$ python -q
>>> import numpy as np
>>> from numpy import linalg as LA
>>> np.set_printoptions(precision=1, suppress=True, linewidth=160, sign=" ")
>>> W0 = np.load("w.npy")
>>> W0
array([[  0,   3,   0,   6],
       [  0,   0,   0,   0],
       [  0,   1,   0,   2],
       [  0,   9,   3,  18],
       [  0,   5,   1,  10],
       [  0,   0,   0,   0],
       [  0,   0,   0,   0],
       [  0,   7,   2,  14],
       [  0,   1,   0,   2],
       [  0,   0,   0,   0],
       [  0,   0,   0,   0],
       [  0,   1,   0,   2],
       [  0,   0,   0,   0],
       [  0,   0,   0,   0],
       [  0,   1,   0,   2]])
>>> # looks like rank 2
>>> rk = LA.matrix_rank(W0)
>>> rk
np.int64(2)
>>> ns = LA.svd(W0)[2][rk:].T
>>> [int(LA.matrix_rank(W0[:, :j + 1])) for j in range(4)]
[0, 1, 2, 2]
>>> np.allclose(W0 @ ns, 0)
True
>>> LA.matrix_rank(W0.T @ W0), LA.matrix_rank(W0 @ W0.T)
(np.int64(2), np.int64(2))
>>> Uu, sigma, Vt = LA.svd(W0)
>>> evecs = Vt[:(sigma > 1e-8).sum()]
>>> rng = np.random.default_rng(109662)
>>> x0 = W0[1] + 2 * W0[4] + rng.integers(2) * np.eye(4)[3]
>>> x0
array([  0.,  10.,   2.,  21.])
>>> np.allclose(evecs.T @ evecs @ x0, x0)
False
>>> t = np.radians(135)
>>> Rm = np.eye(4)
>>> Rm[3, 3] = Rm[2, 2] = np.cos(t)
>>> Rm[3, 2], Rm[2, 3] = -np.sin(t), np.sin(t)
>>> Rm
array([[ 1. ,  0. ,  0. ,  0. ],
       [ 0. ,  1. ,  0. ,  0. ],
       [ 0. ,  0. , -0.7,  0.7],
       [ 0. ,  0. , -0.7, -0.7]])
>>> B = W0 @ Rm.T
>>> np.round(LA.svd(W0, compute_uv=False), 1) + 0, np.round(LA.svd(B, compute_uv=False), 1) + 0
(array([ 29.2,   1.2,   0. ,   0. ]), array([ 29.2,   1.2,   0. ,   0. ]))
>>> np.allclose(LA.norm(W0, axis=1), LA.norm(B, axis=1))
True
>>> np.abs(B - W0).max(axis=0)
array([  0. ,   0. ,   7.6,  32.8])
>>> np.allclose(W0 @ W0.T, B @ B.T)
True
